% python3 -q
>>> import numpy as np
>>> from numpy import linalg as LA
>>> np.set_printoptions(precision=4, suppress=True, linewidth=100, sign=" ")
>>> def tidy(a):
...     return np.round(a, 4) + 0
... 
>>> F = np.loadtxt("case2.csv", delimiter=",")
>>> F
array([[ 2.4351,  0.8833, -0.1746],
       [ 0.8833,  1.6189,  0.273 ],
       [-0.1746,  0.273 ,  2.946 ]])
>>> x = np.array([2, -1, -2])
>>> LA.norm(F @ x) <= LA.norm(F, 2) * LA.norm(x) + 1e-9
np.True_
>>> tidy(F @ x)
array([ 4.3361, -0.3983, -6.5142])
>>> tidy(F @ (2 * x))
array([  8.6722,  -0.7966, -13.0284])
>>> (F @ x).argmax()
np.int64(0)
>>> tidy((F * x).sum(axis=1))
array([ 4.3361, -0.3983, -6.5142])
>>> hat = np.triu(np.array([[2, 1, 2], [2, 3, 2], [2, 3, 2]]), 1) + np.eye(3)
>>> A2 = hat @ F @ LA.inv(hat)
>>> tidy(np.poly(A2))
array([ 1.    , -7.    , 15.    , -9.0001])
>>> LA.matrix_rank(A2)
np.int64(3)
>>> tidy(LA.det(2 * F)), tidy(LA.det(F))
(np.float64(72.0008), np.float64(9.0001))
>>> np.kron(np.eye(2, dtype=int), F)
array([[ 2.4351,  0.8833, -0.1746,  0.    ,  0.    , -0.    ],
       [ 0.8833,  1.6189,  0.273 ,  0.    ,  0.    ,  0.    ],
       [-0.1746,  0.273 ,  2.946 , -0.    ,  0.    ,  0.    ],
       [ 0.    ,  0.    , -0.    ,  2.4351,  0.8833, -0.1746],
       [ 0.    ,  0.    ,  0.    ,  0.8833,  1.6189,  0.273 ],
       [-0.    ,  0.    ,  0.    , -0.1746,  0.273 ,  2.946 ]])
>>> np.einsum("ii->", F)
np.float64(7.0)
>>> tidy(LA.eigvals(F).sum().real)
np.float64(7.0)
>>> tidy(LA.eigvals(F))
array([ 1.,  3.,  3.])
>>> w, V = LA.eigh(F)
>>> x = np.array([4, 5, 0])
>>> tidy(np.abs(F).sum(axis=1).max()), tidy(np.abs(w).max())
(np.float64(3.493), np.float64(3.0))
>>> tidy(V * np.abs(w) @ V.T)
array([[ 2.4351,  0.8833, -0.1746],
       [ 0.8833,  1.6189,  0.273 ],
       [-0.1746,  0.273 ,  2.946 ]])
>>> tidy(V * np.maximum(w, 0) @ V.T)
array([[ 2.4351,  0.8833, -0.1746],
       [ 0.8833,  1.6189,  0.273 ],
       [-0.1746,  0.273 ,  2.946 ]])
>>> m1 = np.load("dump.npy")
>>> m1
array([[ 0, -4, -3],
       [ 0,  0, -4],
       [ 0,  0,  0]])
>>> np.abs(np.diag(LA.qr(m1)[1])) > 1e-9
array([False, False, False])
>>> np.allclose(m1[:-1].T @ LA.lstsq(m1[:-1].T, m1[-1])[0], m1[-1])
True
>>> tidy(m1 @ LA.pinv(m1) @ m1)
array([[ 0., -4., -3.],
       [ 0.,  0., -4.],
       [ 0.,  0.,  0.]])
>>> LA.lstsq(m1[:-1].T, m1[-1])[2]
np.int32(2)
>>> T = np.stack([m1, 4 * m1, m1[::-1]])
>>> tidy(LA.det(T))
array([ 0.,  0.,  0.])
>>> rk = LA.matrix_rank(m1)
>>> rk
np.int64(2)
>>> N = LA.svd(m1)[2][rk:].T
>>> np.allclose(m1 @ N, 0)
True
>>> [int(LA.matrix_rank(m1[:i])) for i in range(1, len(m1) + 1)]
[1, 2, 2]
>>> [int(LA.matrix_rank(m1[:, :j + 1])) for j in range(3)]
[0, 1, 2]
>>> N @ N.T
array([[ 1.,  0.,  0.],
       [ 0.,  0.,  0.],
       [ 0.,  0.,  0.]])
>>> m1 @ N
array([[ 0.],
       [ 0.],
       [ 0.]])
>>> N.shape
(3, 1)
>>> x = np.array([2, 1, 2])
>>> h1 = np.maximum(m1 @ x, 0)
>>> h1
array([ 0,  0,  0])
>>> m1 * (h1 > 1e-9)[:, None]
array([[ 0,  0,  0],
       [ 0,  0,  0],
       [ 0,  0,  0]])
>>> m1.T @ h1
array([ 0,  0,  0])
>>> np.flatnonzero(h1 > 1e-9)
array([], dtype=int64)
>>> [int(LA.matrix_rank(LA.matrix_power(m1, p))) for p in range(1, 4)]
[2, 1, 0]
>>> LA.matrix_rank(m1 - m1[0, 0] * np.eye(3))
np.int64(2)
>>> m1 @ m1
array([[  0,   0,  16],
       [  0,   0,   0],
       [  0,   0,   0]])
>>> np.prod(np.diag(m1)), tidy(LA.det(m1))
(np.int64(0), np.float64(0.0))
>>> tidy(np.sort(LA.eigvals(m1)))
array([ 0.,  0.,  0.])
>>> M = np.load("a.npy")
>>> M
array([[ 1.   ,  0.9  ,  0.81 ,  0.729],
       [ 0.9  ,  1.   ,  0.9  ,  0.81 ],
       [ 0.81 ,  0.9  ,  1.   ,  0.9  ],
       [ 0.729,  0.81 ,  0.9  ,  1.   ]])
>>> tidy(LA.norm(M, 2) / LA.norm(M))
np.float64(0.9956)
>>> tidy(np.abs(LA.svd(M)[2][-1]))
array([ 0.2789,  0.6498,  0.6498,  0.2789])
>>> round(np.log10(LA.cond(M)))
2
>>> [round(float(x), 4) for x in LA.svd(M, compute_uv=False)[:3]]
[3.5266, 0.3096, 0.1024]
>>> x = np.ones(4)
>>> for _ in range(7):
...     x = M @ x
...     x /= LA.norm(x)
...     print(round(x @ M @ x, 4))
... 
3.5266
3.5266
3.5266
3.5266
3.5266
3.5266
3.5266
>>> tidy(x)
array([ 0.4874,  0.5123,  0.5123,  0.4874])
>>> tidy(LA.eigvalsh(M)[-1])
np.float64(3.5266)
>>> U, sig, vt = LA.svd(M)
>>> np.argmax(sig[:-1] / (sig[1:] + 1e-6)) + 1
np.int64(1)
>>> A2 = U[:, :1] @ np.diag(sig[:1]) @ vt[:1]
>>> tidy(LA.norm(M - A2) / LA.norm(M))
np.float64(0.0937)
>>> LA.matrix_rank(A2)
np.int64(1)
>>> tidy(A2)
array([[ 0.8376,  0.8806,  0.8806,  0.8376],
       [ 0.8806,  0.9257,  0.9257,  0.8806],
       [ 0.8806,  0.9257,  0.9257,  0.8806],
       [ 0.8376,  0.8806,  0.8806,  0.8376]])
>>> tidy(np.abs(M - A2).max())
np.float64(0.1624)
>>> hat = np.triu(np.array([[-2, 0, 1], [-2, -1, 1], [1, -3, 3]]), 1) + np.eye(3)
>>> A2 = hat @ m1 @ LA.inv(hat)
>>> tidy(LA.det(A2))
np.float64(0.0)
>>> np.trace(A2), np.trace(m1)
(np.float64(0.0), np.int64(0))
>>> E = np.loadtxt("sample19.csv", delimiter=",")
>>> E
array([[ 0.,  1.,  0.,  0.],
       [ 1.,  0.,  0.,  0.],
       [ 0.,  0.,  0.,  1.],
       [ 0.,  0.,  1.,  0.]])
>>> # orthonormal columns
>>> np.count_nonzero(E)
np.int64(4)
>>> np.zeros(4, 4)
Traceback (most recent call last):
  File "<python-input-79>", line 1, in <module>
    np.zeros(4, 4)
    ~~~~~~~~^^^^^^
TypeError: Cannot interpret '4' as a data type
>>> tidy(LA.svd(E, compute_uv=False))
array([ 1.,  1.,  1.,  1.])
>>> np.abs(E).max()
np.float64(1.0)
>>> tidy(LA.norm(E))
np.float64(2.0)
>>> np.unravel_index(np.abs(E).argmax(), E.shape)
(np.int64(0), np.int64(1))
>>> np.diff(E, axis=0)
array([[ 1., -1.,  0.,  0.],
       [-1.,  0.,  0.,  1.],
       [ 0.,  0.,  1., -1.]])
>>> tidy(np.sort(np.abs(LA.eigvals(E)))[::-1])
array([ 1.,  1.,  1.,  1.])
>>> tidy(LA.matrix_power(E, 2))
array([[ 1.,  0.,  0.,  0.],
       [ 0.,  1.,  0.,  0.],
       [ 0.,  0.,  1.,  0.],
       [ 0.,  0.,  0.,  1.]])
>>> E @ np.ones(4)
array([ 1.,  1.,  1.,  1.])
>>> pr = np.eye(4)[1]
>>> for _ in range(7):
...     pr = pr @ E
...     print(pr.round(4))
... 
[ 1.  0.  0.  0.]
[ 0.  1.  0.  0.]
[ 1.  0.  0.  0.]
[ 0.  1.  0.  0.]
[ 1.  0.  0.  0.]
[ 0.  1.  0.  0.]
[ 1.  0.  0.  0.]
>>> tidy(np.sort(LA.eigvals(E).real))
array([-1., -1.,  1.,  1.])
>>> np.flatnonzero(LA.matrix_power((E != 0) + (E.T != 0) + np.eye(4), 4)[0])
array([ 0,  1])
>>> (E != 0).astype(int)
array([[ 0,  1,  0,  0],
       [ 1,  0,  0,  0],
       [ 0,  0,  0,  1],
       [ 0,  0,  1,  0]])
>>> (LA.matrix_power((E != 0) + (E.T != 0) + np.eye(4), 4) > 0).astype(int)
array([[ 1,  1,  0,  0],
       [ 1,  1,  0,  0],
       [ 0,  0,  1,  1],
       [ 0,  0,  1,  1]])
>>> rng = np.random.default_rng(2927)
>>> idx = rng.permutation(4)
>>> idx
array([ 3,  0,  2,  1])
>>> A2 = E[idx][:, idx]
>>> tidy(np.sort(np.abs(LA.eigvals(A2))))
array([ 1.,  1.,  1.,  1.])
>>> np.trace(A2)
np.float64(0.0)
>>> np.diag(A2)
array([ 0.,  0.,  0.,  0.])
>>> np.allclose(A2, E)
False
>>> A2
array([[ 0.,  0.,  1.,  0.],
       [ 0.,  0.,  0.,  1.],
       [ 1.,  0.,  0.,  0.],
       [ 0.,  1.,  0.,  0.]])
>>> def softmax(z):
...     e = np.exp(z - z.max(axis=-1, keepdims=True))
...     return e / e.sum(axis=-1, keepdims=True)
... 
>>> tidy(softmax(E[1] + -1))
array([ 0.4754,  0.1749,  0.1749,  0.1749])
>>> tidy(softmax(E[1]))
array([ 0.4754,  0.1749,  0.1749,  0.1749])
>>> tidy(softmax(10 * E[1]))
array([ 0.9999,  0.    ,  0.    ,  0.    ])
>>> scores = E @ E.T / np.sqrt(4)
>>> tidy(softmax(scores)[1] @ E)
array([ 0.3547,  0.2151,  0.2151,  0.2151])
>>> feats = np.load("mat.npy")
>>> feats
array([[-1.3572,  9.0851,  9.8394],
       [-0.8208, 11.6355,  9.969 ],
       [ 0.7674, 12.7019, 10.302 ],
       [-0.1752,  8.5893,  9.657 ],
       [-1.0582,  9.2254,  7.5566],
       [ 0.8761,  9.7893, 10.2748],
       [-0.9702,  9.4706, 10.5317],
       [ 0.492 ,  9.3694, 10.6741],
       [-0.7236,  8.2269,  7.7501],
       [-0.8863, 10.9428,  8.9061],
       [-0.9848,  9.5184, 10.2225],
       [-1.3013,  8.4424,  8.9   ],
       [ 0.4136, 10.9964,  9.0531],
       [-0.3389,  9.9837, 10.1432],
       [ 0.6688, 11.6453,  9.824 ],
       [-0.5328,  9.1446,  9.2848],
       [ 1.0549,  9.0308,  9.6487],
       [-2.2018,  9.0768,  7.9061],
       [-1.0918,  9.8908,  8.959 ],
       [-0.1974, 11.5963, 10.4104],
       [ 0.441 , 10.8205,  9.8882],
       [ 2.2661,  9.921 , 11.0625],
       [-0.2768, 10.9512,  8.664 ]])
>>> Ac = feats - feats.mean(axis=0)
>>> V = LA.svd(Ac)[2][:1]
>>> A2 = Ac - Ac @ V.T @ V
>>> tidy(A2.std(axis=0))
array([ 0.6318,  0.6911,  0.6243])
>>> tidy(np.cov(Ac @ V.T, rowvar=False))
np.float64(2.0062)
>>> tidy((Ac @ V.T).std(axis=0))
array([ 1.3853])
>>> tidy(LA.norm(A2) / LA.norm(Ac))
np.float64(0.6306)
>>> idx = feats[:, 2] > np.median(feats[:, 2])
>>> u = feats[idx].mean(axis=0) - feats[~idx].mean(axis=0)
>>> idx.astype(int)
array([ 1,  1,  1,  0,  0,  1,  1,  1,  0,  0,  1,  0,  0,  1,  0,  0,  0,  0,  0,  1,  1,  1,  0])
>>> tidy((((feats - feats.mean(axis=0)) @ u > 0) == idx).mean())
np.float64(0.8261)
>>> np.argsort(-np.abs(u).round(6), kind="stable")
array([ 2,  1,  0])
>>> U, sig, vt = LA.svd(m1)
>>> V = vt[:(sig > 1e-8).sum()]
>>> x = m1[0] + -2 * m1[2] + rng.integers(2) * np.eye(3)[0]
>>> x
array([ 0., -4., -3.])
>>> LA.matrix_rank(np.vstack([m1, x]))
np.int64(2)
>>> np.allclose(V.T @ V @ x, x)
True
>>> tidy(LA.norm(x - V.T @ V @ x))
np.float64(0.0)
>>> O, R = LA.qr(feats)
>>> tidy(O.T @ O)
array([[ 1.,  0.,  0.],
       [ 0.,  1.,  0.],
       [ 0.,  0.,  1.]])
>>> tidy(abs(R[0, 0])), tidy(LA.norm(feats[:, 0]))
(np.float64(4.8779), np.float64(4.8779))
>>> tidy(np.abs(np.diag(R)))
array([  4.8779,  47.1637,   5.6642])
>>> tidy(O @ R)
array([[-1.3572,  9.0851,  9.8394],
       [-0.8208, 11.6355,  9.969 ],
       [ 0.7674, 12.7019, 10.302 ],
       [-0.1752,  8.5893,  9.657 ],
       [-1.0582,  9.2254,  7.5566],
       [ 0.8761,  9.7893, 10.2748],
       [-0.9702,  9.4706, 10.5317],
       [ 0.492 ,  9.3694, 10.6741],
       [-0.7236,  8.2269,  7.7501],
       [-0.8863, 10.9428,  8.9061],
       [-0.9848,  9.5184, 10.2225],
       [-1.3013,  8.4424,  8.9   ],
       [ 0.4136, 10.9964,  9.0531],
       [-0.3389,  9.9837, 10.1432],
       [ 0.6688, 11.6453,  9.824 ],
       [-0.5328,  9.1446,  9.2848],
       [ 1.0549,  9.0308,  9.6487],
       [-2.2018,  9.0768,  7.9061],
       [-1.0918,  9.8908,  8.959 ],
       [-0.1974, 11.5963, 10.4104],
       [ 0.441 , 10.8205,  9.8882],
       [ 2.2661,  9.921 , 11.0625],
       [-0.2768, 10.9512,  8.664 ]])
>>> w, V = LA.eigh(M)
>>> x = np.array([-2, -7, -7, -2])
>>> tidy(V * np.sqrt(w) @ V.T)
array([[ 0.7842,  0.445 ,  0.3331,  0.2758],
       [ 0.445 ,  0.7168,  0.421 ,  0.3331],
       [ 0.3331,  0.421 ,  0.7168,  0.445 ],
       [ 0.2758,  0.3331,  0.445 ,  0.7842]])
>>> tidy(V * np.abs(w) @ V.T)
array([[ 1.   ,  0.9  ,  0.81 ,  0.729],
       [ 0.9  ,  1.   ,  0.9  ,  0.81 ],
       [ 0.81 ,  0.9  ,  1.   ,  0.9  ],
       [ 0.729,  0.81 ,  0.9  ,  1.   ]])
>>> tidy(x @ M @ x)
np.float64(295.792)
>>> tidy(LA.eigvalsh(M[1:, 1:]))
array([ 0.0693,  0.19  ,  2.7407])
>>> arr = np.load("layer4.npy")
>>> arr
array([[-2.4984,  1.1546,  0.931 ],
       [ 1.1546,  1.5815,  0.0908],
       [ 0.931 ,  0.0908,  0.9169]])
>>> w, V = LA.eig(arr)
>>> tidy(w)
array([-3.,  2.,  1.])
>>> tidy(arr @ V[:, 0] - w[0] * V[:, 0])
array([ 0.,  0.,  0.])
>>> w, V = LA.eigh(arr)
>>> tidy(V.T @ arr @ V)
array([[-3.,  0.,  0.],
       [ 0.,  1.,  0.],
       [ 0.,  0.,  2.]])
>>> tidy(V.T @ V)
array([[ 1.,  0.,  0.],
       [ 0.,  1.,  0.],
       [ 0.,  0.,  1.]])
>>> tidy(LA.eigvalsh(arr + 2 * np.eye(3)))
array([-1.,  3.,  4.])
>>> tidy(LA.svd(arr, compute_uv=False))
array([ 3.,  2.,  1.])
>>> A2 = LA.inv(arr)
>>> tidy(LA.cond(arr))
np.float64(2.9999)
>>> tidy(LA.slogdet(arr)[0])
np.float64(-1.0)
>>> tidy(LA.inv(A2))
array([[-2.4984,  1.1546,  0.931 ],
       [ 1.1546,  1.5815,  0.0908],
       [ 0.931 ,  0.0908,  0.9169]])
>>> tidy(arr @ A2)
array([[ 1.,  0.,  0.],
       [ 0.,  1.,  0.],
       [ 0.,  0.,  1.]])
